$ ipython --no-banner

In [1]: import numpy as np

In [2]: np.set_printoptions(suppress=True, linewidth=140)

In [3]: J = np.load("arr.npy")

In [4]: J
Out[4]: 
array([[-1.109,  0.076, -2.16 ,  2.138, -1.022,  0.007],
       [-1.131,  0.201, -1.962,  1.918, -0.948,  0.044],
       [-0.991, -0.002, -2.042,  2.287, -0.902, -0.061],
       [-0.86 , -0.111, -1.943,  1.957, -0.865, -0.004],
       [-0.708, -0.167, -1.83 ,  1.859, -0.988, -0.12 ],
       [-1.156, -0.023, -2.065,  2.041, -1.049, -0.091],
       [-0.839, -0.038, -2.043,  2.025, -0.889,  0.146],
       [-1.031,  0.006, -2.146,  1.939, -0.855,  0.03 ],
       [-0.882,  0.125, -1.906,  1.895, -1.134, -0.077],
       [-1.059, -0.15 , -2.12 ,  2.101, -0.971, -0.148],
       [ 1.021,  0.04 ,  1.993, -0.973,  1.034, -0.916],
       [ 1.026, -0.009,  2.059, -1.033,  1.031, -0.932],
       [ 0.849,  0.196,  1.936, -0.924,  1.084, -0.844],
       [ 1.042,  0.051,  2.024, -0.924,  0.85 , -1.054],
       [ 0.864,  0.029,  2.05 , -1.077,  0.996, -1.221],
       [ 1.185, -0.066,  1.971, -1.126,  1.079, -1.147],
       [ 0.99 ,  0.025,  1.849, -0.907,  1.052, -1.004],
       [ 0.839,  0.117,  1.964, -1.064,  1.066, -0.847],
       [ 0.81 ,  0.089,  1.926, -0.993,  0.951, -0.93 ],
       [ 0.797,  0.077,  2.023, -1.051,  1.058, -0.914],
       [-2.168, -1.777, -1.172, -1.986, -0.964,  1.93 ],
       [-1.988, -2.234, -0.998, -1.94 , -1.074,  1.956],
       [-1.798, -1.959, -0.997, -1.927, -1.096,  1.99 ],
       [-2.304, -1.967, -0.957, -1.883, -1.006,  2.059],
       [-2.075, -1.909, -1.163, -2.115, -1.105,  1.893],
       [-1.86 , -1.912, -0.881, -1.87 , -1.189,  2.113],
       [-2.033, -1.802, -0.897, -1.898, -0.922,  1.856],
       [-2.016, -1.971, -0.872, -2.075, -0.945,  2.092],
       [-1.939, -2.004, -1.14 , -1.893, -0.935,  1.942],
       [-2.042, -2.036, -1.308, -1.961, -1.022,  2.139]])

In [5]: Xc = (J - J.mean(axis=0)) / J.std(axis=0)

In [6]: np.argwhere(np.abs(Xc) > 2)
Out[6]: array([], shape=(0, 2), dtype=int64)

In [7]: np.round(Xc.std(axis=0), 3)
Out[7]: array([1., 1., 1., 1., 1., 1.])

In [8]: coef = np.linalg.lstsq(np.delete(Xc, 4, axis=1), Xc[:, 4])[0]

In [9]: np.abs(coef).argmax()
Out[9]: np.int64(2)

In [10]: round(1 - np.var(Xc[:, 4] - np.delete(Xc, 4, axis=1) @ coef), 3)
Out[10]: np.float64(0.989)

In [11]: idx = J[:, 4] > np.median(J[:, 4])

In [12]: r0 = J[idx].mean(axis=0) - J[~idx].mean(axis=0)

In [13]: r0.round(3)
Out[13]: array([ 1.86 ,  1.087,  2.15 ,  0.129,  1.414, -1.705])

In [14]: cov = np.cov(J, rowvar=False)

In [15]: np.round(np.median(J, axis=0), 3)
Out[15]: array([-1.011, -0.03 , -0.998, -1.013, -0.929, -0.032])

In [16]: np.round(J.std(axis=0), 3)
Out[16]: array([1.235, 0.94 , 1.706, 1.696, 0.953, 1.246])

In [17]: cov.shape
Out[17]: (6, 6)

In [18]: round(np.linalg.norm(J, 2), 3)
Out[18]: np.float64(14.794)

In [19]: np.linalg.norm(J, axis=1).argmax()
Out[19]: np.int64(29)

In [20]: np.round(np.linalg.norm(J, "nuc"), 3)
Out[20]: np.float64(30.091)

In [21]: round(float(np.linalg.norm(J[24] - J[20])), 3)
Out[21]: 0.253

In [22]: np.round(np.linalg.norm(J, axis=0), 3)
Out[22]: array([7.736, 6.217, 9.549, 9.448, 5.512, 7.057])

In [23]: Xc = J - J.mean(axis=0)

In [24]: evecs = np.linalg.svd(Xc)[2][:2]

In [25]: A2 = Xc - Xc @ evecs.T @ evecs

In [26]: np.round(np.cov(Xc @ evecs.T, rowvar=False), 3) + 0
Out[26]: 
array([[6.555, 0.   ],
       [0.   , 4.421]])

In [27]: np.linalg.norm(A2, axis=1).round(6).argmax()
Out[27]: np.int64(25)

In [28]: np.round((Xc @ evecs.T).std(axis=0), 3)
Out[28]: array([2.517, 2.067])

In [29]: np.round(np.diag(evecs.T @ evecs), 3)
Out[29]: array([0.246, 0.18 , 0.483, 0.665, 0.143, 0.284])

In [30]: m1 = np.load("run14.npy")

In [31]: m1.round(3)
Out[31]: 
array([[-0.062,  0.02 , -0.14 ],
       [-0.123, -0.146, -0.415],
       [-0.092, -0.063, -0.638],
       [ 0.616,  0.034,  0.06 ],
       [-0.431,  0.834, -0.022],
       [ 0.431,  0.464,  0.074],
       [ 0.4  ,  0.196, -0.114],
       [ 0.246,  0.153, -0.615]])

In [32]: Q, evecs = np.linalg.qr(m1[:, :2])[0], np.linalg.qr(m1[:, 2:])[0]

In [33]: sigma = np.linalg.svd(Q.T @ evecs, compute_uv=False)

In [34]: (sigma > 0.9).sum()
Out[34]: np.int64(0)

In [35]: np.round(np.linalg.norm(Q @ Q.T - evecs @ evecs.T, 2), 3)
Out[35]: np.float64(1.0)

In [36]: np.degrees(np.arccos(sigma.clip(0, 1)))
Out[36]: array([90.])

In [37]: sigma.round(3) + 0
Out[37]: array([0.])
